>>> import numpy as np
>>> np.set_printoptions(precision=1, suppress=True, linewidth=120)
>>> mat = np.arange(24).reshape(4, 6) + 4
>>> print(mat)
[[ 4  5  6  7  8  9]
 [10 11 12 13 14 15]
 [16 17 18 19 20 21]
 [22 23 24 25 26 27]]
>>> U, sv, VT = np.linalg.svd(mat)
>>> vecs = VT[:(sv > 1e-8).sum()]
>>> rng = np.random.default_rng(30379)
>>> vec = mat[2] + 5 * mat[3] + rng.integers(2) * np.eye(6)[0]
>>> print(vec)
[127. 132. 138. 144. 150. 156.]
>>> print(np.round(vecs.T @ vecs, 1) + 0)
[[ 0.5  0.4  0.2  0.1  0.  -0.2]
 [ 0.4  0.3  0.2  0.1  0.   0. ]
 [ 0.2  0.2  0.2  0.2  0.1  0.1]
 [ 0.1  0.1  0.2  0.2  0.2  0.2]
 [ 0.   0.   0.1  0.2  0.3  0.4]
 [-0.2  0.   0.1  0.2  0.4  0.5]]
>>> print(np.diag(vecs.T @ vecs))
[0.5 0.3 0.2 0.2 0.3 0.5]
>>> print(np.linalg.matrix_rank(np.vstack([mat, vec])))
3
>>> print(np.round(np.linalg.norm(vec - vecs.T @ vecs @ vec), 1))
0.7
>>> vec = np.array([2, 0, -1, 0, 0, 2])
>>> print(mat * vec)
[[  8   0  -6   0   0  18]
 [ 20   0 -12   0   0  30]
 [ 32   0 -18   0   0  42]
 [ 44   0 -24   0   0  54]]
>>> print(np.einsum("ij,j->i", mat, vec))
[20 38 56 74]
>>> print(np.linalg.norm(mat @ vec) <= np.linalg.norm(mat, 2) * np.linalg.norm(vec) + 1e-9)
True
>>> print(mat @ np.ones(6))
[ 39.  75. 111. 147.]
>>> other = mat[0, 0] * mat[1:] - np.outer(mat[1:, 0], mat[0])
>>> print(other)
[[  0  -6 -12 -18 -24 -30]
 [  0 -12 -24 -36 -48 -60]
 [  0 -18 -36 -54 -72 -90]]
>>> print(np.linalg.matrix_rank(other), np.linalg.matrix_rank(mat))
1 2
>>> print(np.flatnonzero(~other.round(6).any(axis=1)))
[]
>>> E = -3 * np.eye(8) + np.eye(8, k=1)
>>> print(E)
[[-3.  1.  0.  0.  0.  0.  0.  0.]
 [ 0. -3.  1.  0.  0.  0.  0.  0.]
 [ 0.  0. -3.  1.  0.  0.  0.  0.]
 [ 0.  0.  0. -3.  1.  0.  0.  0.]
 [ 0.  0.  0.  0. -3.  1.  0.  0.]
 [ 0.  0.  0.  0.  0. -3.  1.  0.]
 [ 0.  0.  0.  0.  0.  0. -3.  1.]
 [ 0.  0.  0.  0.  0.  0.  0. -3.]]
>>> vec = np.array([1, 8, 0, 8, 0, 1, 5, 7])
>>> a = np.maximum(E @ vec, 0)
>>> print(E * (a > 1e-9)[:, None])
[[-3.  1.  0.  0.  0.  0.  0.  0.]
 [ 0. -0.  0.  0.  0.  0.  0.  0.]
 [ 0.  0. -3.  1.  0.  0.  0.  0.]
 [ 0.  0.  0. -0.  0.  0.  0.  0.]
 [ 0.  0.  0.  0. -3.  1.  0.  0.]
 [ 0.  0.  0.  0.  0. -3.  1.  0.]
 [ 0.  0.  0.  0.  0.  0. -0.  0.]
 [ 0.  0.  0.  0.  0.  0.  0. -0.]]
>>> print(np.flatnonzero(a > 1e-9))
[0 2 4 5]
>>> print(np.maximum(E @ (3 * vec), 0))
[15.  0. 24.  0.  3.  6.  0.  0.]
>>> print(a)
[5. 0. 8. 0. 1. 2. 0. 0.]
>>> print(E @ E)
[[ 9. -6.  1.  0.  0.  0.  0.  0.]
 [ 0.  9. -6.  1.  0.  0.  0.  0.]
 [ 0.  0.  9. -6.  1.  0.  0.  0.]
 [ 0.  0.  0.  9. -6.  1.  0.  0.]
 [ 0.  0.  0.  0.  9. -6.  1.  0.]
 [ 0.  0.  0.  0.  0.  9. -6.  1.]
 [ 0.  0.  0.  0.  0.  0.  9. -6.]
 [ 0.  0.  0.  0.  0.  0.  0.  9.]]
>>> print(np.sort(np.abs(np.linalg.eigvals(E))))
[3. 3. 3. 3. 3. 3. 3. 3.]
>>> E.inv()
Traceback (most recent call last):
  File "<python-input-32>", line 1, in <module>
    E.inv()
    ^^^^^
AttributeError: 'numpy.ndarray' object has no attribute 'inv'
>>> print((E - E.T) / 2)
[[ 0.   0.5  0.   0.   0.   0.   0.   0. ]
 [-0.5  0.   0.5  0.   0.   0.   0.   0. ]
 [ 0.  -0.5  0.   0.5  0.   0.   0.   0. ]
 [ 0.   0.  -0.5  0.   0.5  0.   0.   0. ]
 [ 0.   0.   0.  -0.5  0.   0.5  0.   0. ]
 [ 0.   0.   0.   0.  -0.5  0.   0.5  0. ]
 [ 0.   0.   0.   0.   0.  -0.5  0.   0.5]
 [ 0.   0.   0.   0.   0.   0.  -0.5  0. ]]
>>> print(np.trace(E))
-24.0
>>> lab = rng.permutation(8)
>>> print(lab)
[0 1 6 7 5 2 4 3]
>>> other = E[lab][:, lab]
>>> print(np.round(np.linalg.det(other), 1), round(float(np.linalg.det(E[lab])), 1))
6561.0 6561.0
>>> print(np.allclose(other, E))
False
>>> print(np.diag(other))
[-3. -3. -3. -3. -3. -3. -3. -3.]
>>> print(other)
[[-3.  1.  0.  0.  0.  0.  0.  0.]
 [ 0. -3.  0.  0.  0.  1.  0.  0.]
 [ 0.  0. -3.  1.  0.  0.  0.  0.]
 [ 0.  0.  0. -3.  0.  0.  0.  0.]
 [ 0.  0.  1.  0. -3.  0.  0.  0.]
 [ 0.  0.  0.  0.  0. -3.  0.  1.]
 [ 0.  0.  0.  0.  1.  0. -3.  0.]
 [ 0.  0.  0.  0.  0.  0.  1. -3.]]
>>> print(E.mean(axis=0))
[-0.4 -0.2 -0.2 -0.2 -0.2 -0.2 -0.2 -0.2]
>>> print(E - E[0])
[[ 0.  0.  0.  0.  0.  0.  0.  0.]
 [ 3. -4.  1.  0.  0.  0.  0.  0.]
 [ 3. -1. -3.  1.  0.  0.  0.  0.]
 [ 3. -1.  0. -3.  1.  0.  0.  0.]
 [ 3. -1.  0.  0. -3.  1.  0.  0.]
 [ 3. -1.  0.  0.  0. -3.  1.  0.]
 [ 3. -1.  0.  0.  0.  0. -3.  1.]
 [ 3. -1.  0.  0.  0.  0.  0. -3.]]
>>> print(np.count_nonzero(E))
15
>>> M = np.load("out13.npy")
>>> print(M)
[[ 0  1  0  0]
 [-1  3  0  0]
 [ 0  0  0  1]
 [ 0  0 -1  3]]
>>> # 2 groups of indices that never mix
>>> print(np.round(np.linalg.eigvals(M).sum().real, 1))
6.0
>>> print(round(np.linalg.det(M.T), 1))
1.0
>>> print(np.linalg.eigvals(M))
[0.4 2.6 0.4 2.6]
>>> print(round(float(np.linalg.det(2 * M)), 1), round(float(np.linalg.det(M)), 1))
16.0 1.0
>>> print(np.kron(np.eye(2, dtype=int), M))
[[ 0  1  0  0  0  0  0  0]
 [-1  3  0  0  0  0  0  0]
 [ 0  0  0  1  0  0  0  0]
 [ 0  0 -1  3  0  0  0  0]
 [ 0  0  0  0  0  1  0  0]
 [ 0  0  0  0 -1  3  0  0]
 [ 0  0  0  0  0  0  0  1]
 [ 0  0  0  0  0  0 -1  3]]
